$ python -q
>>> import numpy as np
>>> from numpy import linalg as LA
>>> np.set_printoptions(precision=2, suppress=True, linewidth=100, sign=" ")
>>> r0 = np.array([-2, 1, -2, 2, -2, 3, 3, 0, -3])
>>> F = -3 * np.eye(9) + np.outer(r0, r0)
>>> print(F)
[[ 1. -2.  4. -4.  4. -6. -6.  0.  6.]
 [-2. -2. -2.  2. -2.  3.  3.  0. -3.]
 [ 4. -2.  1. -4.  4. -6. -6.  0.  6.]
 [-4.  2. -4.  1. -4.  6.  6.  0. -6.]
 [ 4. -2.  4. -4.  1. -6. -6.  0.  6.]
 [-6.  3. -6.  6. -6.  6.  9.  0. -9.]
 [-6.  3. -6.  6. -6.  9.  6.  0. -9.]
 [ 0.  0.  0.  0.  0.  0.  0. -3.  0.]
 [ 6. -3.  6. -6.  6. -9. -9.  0.  6.]]
>>> # 2 blocks once reordered
>>> w, evecs = LA.eigh(F)
>>> vec = np.array([-3, 2, -4, -4, 4, 5, 1, -1, -6])
>>> (np.sign(evecs[:, -1].round(6)) == np.sign(evecs[0, -1].round(6))).astype(int)
array([ 1,  0,  1,  0,  1,  0,  0,  0,  1])
>>> np.round(evecs * np.abs(w) @ evecs.T, 2) + 0
array([[ 6.45, -1.73,  3.45, -3.45,  3.45, -5.18, -5.18,  0.  ,  5.18],
       [-1.73,  3.86, -1.73,  1.73, -1.73,  2.59,  2.59,  0.  , -2.59],
       [ 3.45, -1.73,  6.45, -3.45,  3.45, -5.18, -5.18,  0.  ,  5.18],
       [-3.45,  1.73, -3.45,  6.45, -3.45,  5.18,  5.18,  0.  , -5.18],
       [ 3.45, -1.73,  3.45, -3.45,  6.45, -5.18, -5.18,  0.  ,  5.18],
       [-5.18,  2.59, -5.18,  5.18, -5.18, 10.77,  7.77,  0.  , -7.77],
       [-5.18,  2.59, -5.18,  5.18, -5.18,  7.77, 10.77,  0.  , -7.77],
       [ 0.  ,  0.  ,  0.  ,  0.  ,  0.  ,  0.  ,  0.  ,  3.  ,  0.  ],
       [ 5.18, -2.59,  5.18, -5.18,  5.18, -7.77, -7.77,  0.  , 10.77]])
>>> np.abs(F).sum(axis=1).max(), round(float(np.abs(w).max()), 2)
(np.float64(51.0), 41.0)
>>> U, sv, Vt = LA.svd(F)
>>> np.argmax(sv[:-1] / (sv[1:] + 1e-6)) + 1
np.int64(1)
>>> M2 = U[:, :1] @ np.diag(sv[:1]) @ Vt[:1]
>>> print(M2)
[[ 3.73 -1.86  3.73 -3.73  3.73 -5.59 -5.59  0.    5.59]
 [-1.86  0.93 -1.86  1.86 -1.86  2.8   2.8   0.   -2.8 ]
 [ 3.73 -1.86  3.73 -3.73  3.73 -5.59 -5.59  0.    5.59]
 [-3.73  1.86 -3.73  3.73 -3.73  5.59  5.59  0.   -5.59]
 [ 3.73 -1.86  3.73 -3.73  3.73 -5.59 -5.59  0.    5.59]
 [-5.59  2.8  -5.59  5.59 -5.59  8.39  8.39  0.   -8.39]
 [-5.59  2.8  -5.59  5.59 -5.59  8.39  8.39  0.   -8.39]
 [ 0.    0.    0.    0.    0.    0.    0.    0.    0.  ]
 [ 5.59 -2.8   5.59 -5.59  5.59 -8.39 -8.39  0.    8.39]]
>>> np.round(LA.norm(F - M2) / LA.norm(F), 2)
np.float64(0.2)
>>> print(LA.matrix_rank(M2))
1
>>> feats = np.loadtxt("case14.csv", delimiter=",")
>>> feats
array([[ 0.67, -0.4 , -0.44,  0.42,  0.55],
       [-0.4 , -1.2 , -0.29,  1.32,  0.24],
       [-0.44, -0.29, -0.86, -0.34,  0.18],
       [ 0.42,  1.32, -0.34,  1.28, -0.03],
       [ 0.55,  0.24,  0.18, -0.03,  0.12]])
>>> # rank 4
>>> U, sv, Vt = LA.svd(feats)
>>> evecs = Vt[:(sv > 1e-8).sum()]
>>> rng = np.random.default_rng(47612)
>>> vec = feats[0] + 4 * feats[3] + rng.integers(2) * np.eye(5)[1]
>>> vec
array([ 2.35,  5.87, -1.82,  5.54,  0.42])
>>> np.allclose(evecs.T @ evecs @ vec, vec)
False
>>> np.diag(evecs.T @ evecs)
array([ 0.86,  0.95,  0.91,  1.  ,  0.28])
>>> LA.matrix_rank(np.vstack([feats, vec]))
np.int64(5)
>>> np.round(evecs.T @ evecs, 2) + 0
array([[ 0.86,  0.08,  0.11,  0.  ,  0.32],
       [ 0.08,  0.95, -0.07,  0.  , -0.19],
       [ 0.11, -0.07,  0.91,  0.  , -0.25],
       [ 0.  ,  0.  ,  0.  ,  1.  ,  0.  ],
       [ 0.32, -0.19, -0.25,  0.  ,  0.28]])
